% python3 -q
>>> import numpy as np
>>> from numpy import linalg as LA
>>> np.set_printoptions(suppress=True, linewidth=120)
>>> arr = np.loadtxt("layer2.csv", delimiter=",")
>>> arr
array([[ 4.,  4.,  4.,  4.,  4.,  4.,  4.,  4.,  4.],
       [ 4.,  8.,  8.,  8.,  8.,  8.,  8.,  8.,  8.],
       [ 4.,  8., 12., 12., 12., 12., 12., 12., 12.],
       [ 4.,  8., 12., 16., 16., 16., 16., 16., 16.],
       [ 4.,  8., 12., 16., 20., 20., 20., 20., 20.],
       [ 4.,  8., 12., 16., 20., 24., 24., 24., 24.],
       [ 4.,  8., 12., 16., 20., 24., 28., 28., 28.],
       [ 4.,  8., 12., 16., 20., 24., 28., 32., 32.],
       [ 4.,  8., 12., 16., 20., 24., 28., 32., 36.]])
>>> B = LA.inv(arr)
>>> np.round(LA.det(arr) * LA.det(B), 1)
np.float64(1.0)
>>> np.round(LA.det(arr) * B, 1)
array([[131072., -65536.,      0.,      0.,      0.,      0.,      0.,      0.,      0.],
       [-65536., 131072., -65536.,      0.,      0.,      0.,      0.,      0.,      0.],
       [     0., -65536., 131072., -65536.,      0.,      0.,      0.,      0.,      0.],
       [     0.,      0., -65536., 131072., -65536.,      0.,      0.,      0.,      0.],
       [     0.,      0.,      0., -65536., 131072., -65536.,      0.,      0.,      0.],
       [     0.,      0.,      0.,      0., -65536., 131072., -65536.,      0.,      0.],
       [     0.,      0.,      0.,      0.,      0., -65536., 131072., -65536.,      0.],
       [     0.,      0.,      0.,      0.,      0.,      0., -65536., 131072., -65536.],
       [     0.,      0.,      0.,      0.,      0.,      0.,      0., -65536.,  65536.]])
>>> (np.abs(B) > 1e-9).astype(int)
array([[1, 1, 0, 0, 0, 0, 0, 0, 0],
       [1, 1, 1, 0, 0, 0, 0, 0, 0],
       [0, 1, 1, 1, 0, 0, 0, 0, 0],
       [0, 0, 1, 1, 1, 0, 0, 0, 0],
       [0, 0, 0, 1, 1, 1, 0, 0, 0],
       [0, 0, 0, 0, 1, 1, 1, 0, 0],
       [0, 0, 0, 0, 0, 1, 1, 1, 0],
       [0, 0, 0, 0, 0, 0, 1, 1, 1],
       [0, 0, 0, 0, 0, 0, 0, 1, 1]])
>>> B.round(1)
array([[ 0.5, -0.2,  0. ,  0. ,  0. ,  0. ,  0. ,  0. ,  0. ],
       [-0.2,  0.5, -0.2,  0. ,  0. ,  0. ,  0. ,  0. ,  0. ],
       [ 0. , -0.2,  0.5, -0.2,  0. ,  0. ,  0. ,  0. ,  0. ],
       [ 0. ,  0. , -0.2,  0.5, -0.2,  0. ,  0. ,  0. ,  0. ],
       [ 0. ,  0. ,  0. , -0.2,  0.5, -0.2,  0. ,  0. ,  0. ],
       [ 0. ,  0. ,  0. ,  0. , -0.2,  0.5, -0.2,  0. ,  0. ],
       [ 0. ,  0. ,  0. ,  0. ,  0. , -0.2,  0.5, -0.2,  0. ],
       [ 0. ,  0. ,  0. ,  0. ,  0. ,  0. , -0.2,  0.5, -0.2],
       [ 0. ,  0. ,  0. ,  0. ,  0. ,  0. ,  0. , -0.2,  0.2]])
>>> E = np.load("case1.npy")
>>> E
array([[ 1. , -0.5,  0. ,  1.7, -1.1, -2.4, -2.2,  1. ],
       [ 3. , -0.9,  3. ,  2. ,  0.6, -5.7, -3.2,  1.4],
       [-1.1,  1.8,  0.5, -0.4,  0.5, -0.2,  0.6, -0.4],
       [-1.2,  0.6,  1.5, -2.3,  0.7,  2.1, -2.1, -3.3],
       [-0.7, -0.1,  0.1, -0.5,  0.3,  0.4,  2.5,  2.4],
       [ 1.2,  0.3,  1.2,  0.9,  0.3, -1.9, -1. ,  0.6],
       [ 1. ,  0.7,  0.8,  2. , -0.3, -3. , -1.7,  0. ],
       [-0.2, -0.1,  0.6, -0.6,  1. ,  1.2, -2.4, -2.1],
       [ 1.6,  0.2,  0.6,  0.9, -0.2, -1.6, -0.9,  0.4],
       [-0.5, -0.3, -0.4, -1.4,  0.6,  1.2, -0.7, -0.7],
       [-0.7, -0.5, -1.6,  0. ,  0.2,  0.8,  2.1,  1.4],
       [-1.1,  1.5,  1.4, -1.8,  1.6,  0.8,  1.5, -2.2],
       [ 0.2,  0. ,  0.3,  0. ,  1. ,  0. ,  0.9,  0.4],
       [ 0.7, -0.2, -0.9,  1.3, -1.4, -0.6,  2.3,  3.3],
       [-0.4, -1.2, -0.2, -0.2,  0.4, -0.1,  0.1,  1.6],
       [ 0.2, -1.6, -0.6,  0.1, -0.6, -0.6,  3.1,  2.4],
       [ 1.2, -0.7,  1.2, -1.1,  0. , -0.6, -0.4,  0.5],
       [ 1. , -1.1, -0.4,  0.2,  0. , -0.4,  0.8,  0.7],
       [ 1. , -1.1, -0.3, -0.6, -1.6,  0.9,  1.2,  0.8],
       [ 1.8,  0.1,  1.1,  0.4,  0.9, -2.2, -2.7, -0.7],
       [ 0.8,  1.5, -0.8,  0.1, -0.5,  0.3,  0.8, -0.9],
       [-0.8,  0.6,  0.8, -1. ,  0.1,  1.1, -2. , -2.3],
       [-1.1,  2.3,  1.7, -1. ,  1. ,  1.5, -4.6, -5.9],
       [ 1.4, -0.5,  0.2,  1.1,  0.3, -2.5, -1.3,  0.6],
       [-1.5,  0. , -1.9, -1.1, -0.7,  3.5,  2.2,  0.5],
       [-0.8,  0.3, -1. ,  0. , -0.5,  1.6,  0.2, -0.4],
       [ 0.2,  0.5,  1.2,  1.2, -0.3, -1.3, -2.8, -0.9],
       [ 0.3,  3.1,  1.6,  0.8,  1.1, -2. , -2.3, -2.8],
       [ 0.7,  1.1,  1.8,  1.6,  1. , -4.2, -0.9,  0.1],
       [ 0.5, -0.5,  1.2,  0.3, -0.6, -2.1, -3.3, -1.6],
       [-0.4,  0.7,  0.9, -0.9,  1.4,  0.3, -1.3, -1.8],
       [ 0.6,  0.7,  1.2, -0.3, -0.8, -0.6, -0.8,  0.6],
       [ 0.7,  0.5,  0.5,  0.3, -0.7, -0.4, -0.8, -0.4],
       [-0.8, -2.3, -2.6, -1. , -0.2,  3.2,  2.9,  1.6],
       [ 0.4,  2.4,  0.6,  1.2,  0.5, -1.8, -0.1, -0.8],
       [ 1.1,  2. ,  0.3,  1.2,  0.1, -0.7, -0.8, -1.2]])
>>> Ac = E - E.mean(axis=0)
>>> left, sigma, vt = LA.svd(Ac, full_matrices=False)
>>> (np.sign(left[:, 0]) == np.sign(left[0, 0])).astype(int)
array([1, 1, 0, 1, 0, 1, 1, 1, 1, 0, 0, 0, 0, 0, 0, 0, 0, 0, 0, 1, 0, 1, 1, 1, 0, 0, 1, 1, 1, 1, 1, 1, 1, 0, 1, 1])
>>> np.round(np.abs(vt[-1]), 1) + 0
array([0. , 0.3, 0.5, 0.7, 0.1, 0.4, 0.2, 0.1])
>>> print(np.searchsorted(np.cumsum(sigma ** 2) / (sigma ** 2).sum(), 0.9) + 1)
3
>>> np.round(Ac.mean(axis=0), 1) + 0
array([0., 0., 0., 0., 0., 0., 0., 0.])
>>> np.abs(vt[0]).argmax()
np.int64(6)
>>> np.round((sigma ** 2).sum() ** 2 / (sigma ** 4).sum(), 1)
np.float64(2.8)
>>> d = LA.norm(E[:, None] - E[None], axis=-1)
>>> (d + 1e9 * np.eye(36)).round(6).argmin(axis=1)
array([23, 28, 12, 21, 10,  8, 23, 21,  5, 25,  4,  2, 17, 15, 17, 13, 31, 12, 17, 29, 32,  7,  3,  8, 33,  9, 29, 34,
        6, 26,  7, 32, 31, 24, 35, 34])
>>> d.shape
(36, 36)
>>> M = np.loadtxt("x.csv", delimiter=",")
>>> print(M)
[[  6.   4.  -6.  -2.  -2.   8.]
 [  4.   6.  -6.  -2.  -2.   8.]
 [ -6.  -6.  11.   3.   3. -12.]
 [ -2.  -2.   3.   3.   1.  -4.]
 [ -2.  -2.   3.   1.   3.  -4.]
 [  8.   8. -12.  -4.  -4.  18.]]
>>> w, evecs = LA.eigh(M)
>>> x0 = np.array([-4, 5, -1, 2, 5, -5])
>>> x0 @ M @ x0
np.float64(676.0)
>>> print(np.round(evecs * np.maximum(w, 0) @ evecs.T, 1))
[[  6.   4.  -6.  -2.  -2.   8.]
 [  4.   6.  -6.  -2.  -2.   8.]
 [ -6.  -6.  11.   3.   3. -12.]
 [ -2.  -2.   3.   3.   1.  -4.]
 [ -2.  -2.   3.   1.   3.  -4.]
 [  8.   8. -12.  -4.  -4.  18.]]
>>> w1 = np.array([[4, 4, 5, 5, 4, 3],
...     [4, 3, 4, 4, 1, 3],
...     [1, 5, 4, 1, 1, 5],
...     [3, 1, 0, 3, 4, 5],
...     [3, 2, 0, 5, 5, 1],
...     [4, 4, 1, 2, 3, 2]])
>>> c = np.array([6, 3, -3, 9, 9, -8])
>>> act = np.maximum(M @ w1 + c, 0)
>>> LA.matrix_rank(act)
np.int64(6)
>>> np.round((act > 0).mean(axis=0), 1)
array([0.5, 0.5, 0.5, 0.7, 0.8, 0.3])
>>> W2 = np.array([[1, -2], [1, 2], [-1, 0], [-1, 1], [2, 2], [-2, 2]])
>>> act @ W2
array([[ 93.,  73.],
       [ 83.,  55.],
       [-10.,  10.],
       [  8.,  20.],
       [ 14.,  22.],
       [163.,  89.]])
